$ python -q
>>> import numpy as np
>>> np.set_printoptions(precision=3, suppress=True, linewidth=100, sign=" ")
>>> def tidy(a):
...     return np.round(a, 3) + 0
... 
>>> Q, _ = np.linalg.qr(np.array([[-1.6, -1.4, 1.1], [0.5, 0.3, -0.3], [-0.2, 0.0, 0.0]]))
>>> V, _ = np.linalg.qr(np.array([[-1.8, 0.1, 0.9, -0.4, 1.1],
...     [-0.2, -0.1, -1.4, -0.1, 1.1],
...     [0.9, -0.3, 1.0, -2.1, 1.3],
...     [0.2, -0.3, -0.8, -0.5, -0.2],
...     [-0.4, -0.2, 0.5, 0.6, -0.4]]))
>>> sigma = 5 * 0.9 ** np.arange(3)
>>> m1 = Q[:, :3] * sigma @ V[:3]
>>> tidy(m1)
array([[ 4.529,  0.766,  0.055, -1.813, -0.148],
       [ 0.32 , -1.07 , -3.811,  1.316, -0.92 ],
       [ 1.246, -2.021,  1.202,  1.987,  2.803]])
>>> out = np.array([[-3, -3, 3], [1, -4, -1], [0, -4, 3], [5, 1, -4], [-3, 3, -5]])
>>> np.linalg.matrix_rank(m1 @ out)
np.int64(3)
>>> tidy(out.T @ m1.T)
array([[-21.442,   7.309,  -4.232],
       [-19.127,  17.124,   9.932],
       [ 20.977, -10.067, -12.598]])
>>> np.vstack([m1, out.T]).shape
(6, 5)
>>> tidy(np.einsum("ij->j", m1))
array([ 6.095, -2.325, -2.555,  1.49 ,  1.735])
>>> tidy(np.einsum("ik,kj->ji", m1, out))
array([[-21.442,   7.309,  -4.232],
       [-19.127,  17.124,   9.932],
       [ 20.977, -10.067, -12.598]])
>>> out = np.array([[0, 0, 1], [1, 3, 0]])
>>> cent = np.kron(out, m1)
>>> tidy(np.linalg.norm(cent, 2)), tidy(np.linalg.norm(out, 2) * np.linalg.norm(m1, 2))
(np.float64(15.811), np.float64(15.811))
>>> cov = m1.T @ m1
>>> tidy(np.linalg.eigvalsh(cov)[::-1])
array([ 25.   ,  20.25 ,  16.402,   0.   ,   0.   ])
>>> np.linalg.matrix_rank(cov)
np.int64(3)
>>> u = np.array([1, 2])
>>> tidy(np.correlate(m1[2], m1[0], "full"))
array([ -0.184,  -1.961,   3.554,  -1.63 ,   0.144, -13.205,   7.12 ,  11.148,  12.695])
>>> tidy(np.convolve(m1[2], u))
array([ 1.246,  0.472, -2.84 ,  4.392,  6.778,  5.606])
>>> X = np.load("data.npy")
>>> tidy(X)
array([[ 0.   ,  1.12 ,  2.757, -0.378],
       [ 1.606, -2.078,  0.99 ,  1.061],
       [ 0.229, -1.177,  0.102, -2.748],
       [-2.524, -1.429,  0.639,  0.425]])
>>> Q, r_ = np.linalg.qr(X)
>>> tidy(r_)
array([[-3.,  0.,  0.,  0.],
       [ 0.,  3.,  0.,  0.],
       [ 0.,  0.,  3.,  0.],
       [ 0.,  0.,  0., -3.]])
>>> abs(r_[0, 0]), tidy(np.linalg.norm(X[:, 0]))
(np.float64(3.0), np.float64(3.0))
>>> assert X == X.T
Traceback (most recent call last):
  File "<python-input-28>", line 1, in <module>
    assert X == X.T
           ^^^^^^^^
ValueError: The truth value of an array with more than one element is ambiguous. Use a.any() or a.all()
>>> tidy(np.abs(np.linalg.eigvals(X)).max())
np.float64(3.0)
>>> tidy((X + X.T) / 2)
array([[ 0.   ,  1.363,  1.493, -1.451],
       [ 1.363, -2.078, -0.094, -0.184],
       [ 1.493, -0.094,  0.102, -1.055],
       [-1.451, -0.184, -1.055,  0.425]])
>>> tidy(np.sort(np.abs(np.linalg.eigvals(X))))
array([ 3.,  3.,  3.,  3.])
>>> def softmax(z):
...     e = np.exp(z - z.max(axis=-1, keepdims=True))
...     return e / e.sum(axis=-1, keepdims=True)
... 
>>> tidy(softmax(X[1]))
array([ 0.466,  0.012,  0.252,  0.27 ])
>>> att = X @ X.T / np.sqrt(4)
>>> softmax(att).round(6).argmax(axis=1)
array([ 0,  1,  2,  3])
>>> tidy(softmax(att + np.triu(np.full(att.shape, -np.inf), 1)))
array([[ 1.   ,  0.   ,  0.   ,  0.   ],
       [ 0.011,  0.989,  0.   ,  0.   ],
       [ 0.011,  0.011,  0.978,  0.   ],
       [ 0.011,  0.011,  0.011,  0.968]])
>>> tidy(softmax(att)[1] @ X)
array([ 1.529, -2.027,  0.995,  0.997])
>>> J = np.array([[-8, 12, -12, 4, 12],
...     [-6, 9, -9, 3, 9],
...     [-2, 3, -3, 1, 3],
...     [-8, 12, -12, 4, 12],
...     [6, -9, 9, -3, -9],
...     [-14, 21, -21, 7, 21]])
>>> W = np.array([[-3, 1, 2], [2, 2, 2], [-3, 0, 0], [-3, 0, -1], [1, 3, 1]])
>>> beta = np.array([-2, 0, 2])
>>> act = np.maximum(J @ W + beta, 0)
>>> np.linalg.matrix_rank(act)
np.int64(2)
>>> (act > 0).astype(int)
array([[ 1,  1,  1],
       [ 1,  1,  1],
       [ 1,  1,  1],
       [ 1,  1,  1],
       [ 0,  0,  0],
       [ 1,  1,  1]])
>>> cent = np.array([[0, 3, 0], [3, -3, -1], [-3, -3, 2]])
>>> (act @ cent).round(6).argmax(axis=1)
array([ 0,  0,  0,  0,  0,  0])
>>> act @ cent
array([[102,  36, -16],
       [ 75,  24, -11],
       [ 21,   0,  -1],
       [102,  36, -16],
       [  0,   0,   0],
       [183,  72, -31]])
>>> U, sigma, Vt = np.linalg.svd(J, full_matrices=False)
>>> tidy(U.T @ J @ Vt.T)
array([[ 56.569,   0.   ,   0.   ,   0.   ,   0.   ],
       [  0.   ,   0.   ,   0.   ,   0.   ,   0.   ],
       [  0.   ,   0.   ,   0.   ,   0.   ,   0.   ],
       [  0.   ,   0.   ,   0.   ,   0.   ,   0.   ],
       [  0.   ,   0.   ,   0.   ,   0.   ,   0.   ]])
>>> tidy(np.abs(Vt[0]))
array([ 0.354,  0.53 ,  0.53 ,  0.177,  0.53 ])
>>> tidy(sigma / sigma[0])
array([ 1.,  0.,  0.,  0.,  0.])
>>> np.cumsum(sigma ** 2) / np.sum(sigma ** 2)
array([ 1.,  1.,  1.,  1.,  1.])
>>> np.abs(U[:, 0]).round(6).argmax()
np.int64(5)
>>> data = np.array([[-1.0, 1.6, 0.4],
...     [-0.7, 0.6, -1.2],
...     [1.1, 2.6, 0.1],
...     [-0.5, 0.0, 0.6],
...     [-0.2, -0.3, 0.4],
...     [0.0, -0.4, 1.0],
...     [0.3, -0.3, 1.1],
...     [0.1, 0.7, -1.9],
...     [1.2, 0.6, -0.5],
...     [0.4, 0.8, -1.0],
...     [-1.0, 0.3, 0.3],
...     [-2.2, 0.0, -0.3],
...     [0.7, 0.0, -0.4],
...     [0.6, -2.0, 0.1],
...     [0.8, 0.6, 0.9],
...     [-0.4, 0.6, 1.4],
...     [1.0, -1.5, -1.9]])
>>> rng = np.random.default_rng(38)
>>> data[:, 2] = 2 * data[:, 1] + 0.05 * rng.normal(size=17)
>>> tidy(data)
array([[-1.   ,  1.6  ,  3.272],
       [-0.7  ,  0.6  ,  1.207],
       [ 1.1  ,  2.6  ,  5.213],
       [-0.5  ,  0.   ,  0.044],
       [-0.2  , -0.3  , -0.578],
       [ 0.   , -0.4  , -0.724],
       [ 0.3  , -0.3  , -0.658],
       [ 0.1  ,  0.7  ,  1.445],
       [ 1.2  ,  0.6  ,  1.205],
       [ 0.4  ,  0.8  ,  1.665],
       [-1.   ,  0.3  ,  0.663],
       [-2.2  ,  0.   ,  0.045],
       [ 0.7  ,  0.   , -0.027],
       [ 0.6  , -2.   , -4.026],
       [ 0.8  ,  0.6  ,  1.209],
       [-0.4  ,  0.6  ,  1.176],
       [ 1.   , -1.5  , -3.094]])
>>> Ac = data - data.mean(axis=0)
>>> V = np.linalg.svd(Ac)[2][:2]
>>> out = Ac - Ac @ V.T @ V
>>> np.linalg.norm(out, axis=1).round(6).argmax()
np.int64(5)
>>> tidy((Ac @ V.T).std(axis=0))
array([ 2.3  ,  0.878])
>>> cov = np.cov(data, rowvar=False)
>>> tidy(np.polyfit(data[:, 2], data[:, 0], 1))
array([-0.029,  0.026])
>>> np.argwhere(np.triu(np.abs(np.corrcoef(data.T)) > 0.8, 1))
array([[ 1,  2]])
>>> tidy(data.std(axis=0))
array([ 0.88 ,  1.02 ,  2.061])
>>> tidy(np.linalg.eigvalsh(cov)[::-1])
array([ 5.622,  0.819,  0.   ])
>>> Ac = (data - data.mean(axis=0)) / data.std(axis=0)
>>> tidy(Ac.std(axis=0))
array([ 1.,  1.,  1.])
>>> beta = np.linalg.lstsq(np.delete(Ac, 2, axis=1), Ac[:, 2])[0]
>>> tidy(1 - np.var(Ac[:, 2] - np.delete(Ac, 2, axis=1) @ beta))
np.float64(1.0)
>>> np.abs(beta).argmax()
np.int64(1)
>>> arr = np.load("m.npy")
>>> arr
array([[ 2.095,  0.785,  4.931,  3.034,  2.999],
       [ 2.695,  1.275,  6.363,  3.898,  3.639],
       [-2.125, -1.203, -5.248, -3.321, -3.162],
       [ 0.36 ,  0.318,  1.403,  0.796,  0.782],
       [-2.479, -1.19 , -5.757, -3.527, -3.47 ],
       [-1.062, -0.372, -2.904, -1.819, -1.692],
       [ 0.682,  0.165,  0.827,  0.523,  0.511],
       [ 2.29 ,  1.111,  5.855,  3.463,  3.415],
       [-3.115, -1.419, -7.97 , -4.956, -4.664],
       [ 0.898,  0.452,  2.093,  1.295,  1.244],
       [-3.486, -1.845, -8.696, -5.34 , -5.229],
       [-1.505, -0.884, -4.17 , -2.551, -2.573],
       [-0.855, -0.522, -1.798, -1.045, -1.027],
       [ 2.745,  1.308,  6.871,  4.068,  4.038],
       [-3.041, -1.635, -7.955, -4.764, -4.652],
       [-1.181, -0.517, -2.665, -1.547, -1.5  ],
       [-0.027,  0.094,  0.747,  0.23 ,  0.409],
       [ 1.929,  0.994,  4.717,  2.83 ,  2.961],
       [-2.9  , -1.342, -6.666, -4.112, -4.265],
       [-0.234, -0.255, -0.972, -0.624, -0.598],
       [-0.628, -0.316, -1.589, -0.974, -0.924]])
>>> cent = arr[[14, 3]].astype(float)
>>> for _ in range(7):
...     lab = np.linalg.norm(arr[:, None] - cent, axis=-1).argmin(axis=1)
...     cent = np.array([arr[lab == j].mean(axis=0) for j in range(2)])
... 
>>> lab
array([ 1,  1,  0,  1,  0,  0,  1,  1,  0,  1,  0,  0,  0,  1,  0,  0,  1,  1,  0,  0,  0])
>>> tidy(cent)
array([[-1.884, -0.958, -4.699, -2.882, -2.813],
       [ 1.519,  0.722,  3.756,  2.237,  2.222]])
>>> tidy(cent[1] - cent[0])
array([ 3.403,  1.681,  8.455,  5.119,  5.035])
